% ipython --no-banner

In [1]: import numpy as np

In [2]: np.set_printoptions(precision=2, suppress=True, linewidth=100, legacy="1.25")

In [3]: data = np.load("run0.npy")

In [4]: data
Out[4]: 
array([[  5.7 , -12.47,  -4.66, -13.79],
       [  5.92,  -6.01,  10.84, -14.53],
       [  6.35,  -8.7 ,   6.54, -15.53],
       [ -6.31,   8.31,  -7.26,  15.44],
       [ -4.59,   1.39, -15.75,  11.35],
       [ -4.78,   1.96, -15.28,  11.82],
       [ -0.03,   8.14,  18.27,  -0.18],
       [  5.35, -12.69,  -6.61, -12.91],
       [  6.24,  -7.73,   8.27, -15.27],
       [ -5.33,   3.69, -13.63,  13.13],
       [  0.74,   6.91,  18.64,  -2.05],
       [ -0.14,  -7.88, -18.37,   0.58],
       [  2.09,   4.44,  18.64,  -5.33],
       [ -6.14,  11.78,   1.3 ,  14.89],
       [  6.34, -10.97,   1.36, -15.42],
       [  4.24, -12.6 , -10.98, -10.14],
       [  4.6 ,  -1.44,  15.71, -11.39],
       [ -2.8 ,  -2.98, -18.27,   7.04],
       [ -5.89,   5.85, -11.05,  14.45],
       [ -0.49,  -7.32, -18.55,   1.44],
       [ -6.31,  11.11,  -0.93,  15.35],
       [  2.13,   4.37,  18.63,  -5.41],
       [ -6.02,  12.04,   2.35,  14.6 ],
       [ -5.23,   3.36, -13.97,  12.89],
       [  4.25,  -0.47,  16.45, -10.55],
       [  4.88, -12.76,  -8.7 , -11.74],
       [  5.19, -12.74,  -7.38, -12.5 ],
       [  3.12, -11.87, -13.95,  -7.39],
       [ -5.5 ,   4.3 , -12.96,  13.54],
       [ -5.81,   5.53, -11.48,  14.28],
       [ -5.2 ,  12.74,   7.3 ,  12.55],
       [ -5.97,   6.22, -10.56,  14.64],
       [ -6.3 ,  11.19,  -0.7 ,  15.32],
       [ -3.39,  12.09,  13.31,   8.07]])

In [5]: W2 = data[[23, 4]].astype(float)

In [6]: for _ in range(6):
   ...:     lab = np.linalg.norm(data[:, None] - W2, axis=-1).argmin(axis=1)
   ...:     W2 = np.array([data[lab == j].mean(axis=0) for j in range(2)])
   ...: 

In [7]: lab
Out[7]: 
array([1, 1, 1, 0, 0, 0, 1, 1, 1, 0, 1, 1, 1, 0, 1, 1, 1, 0, 0, 0, 0, 1, 0, 0, 1, 1, 1, 1, 0, 0, 0,
       0, 0, 0])

In [8]: np.abs(W2[1] - W2[0]).argmax()
Out[8]: 3

In [9]: np.bincount(lab)
Out[9]: array([17, 17])

In [10]: W2
Out[10]: 
array([[-5.06,  5.96, -7.42, 12.4 ],
       [ 3.94, -5.56,  3.69, -9.62]])

In [11]: W2[1] - W2[0]
Out[11]: array([  9.  , -11.51,  11.11, -22.02])
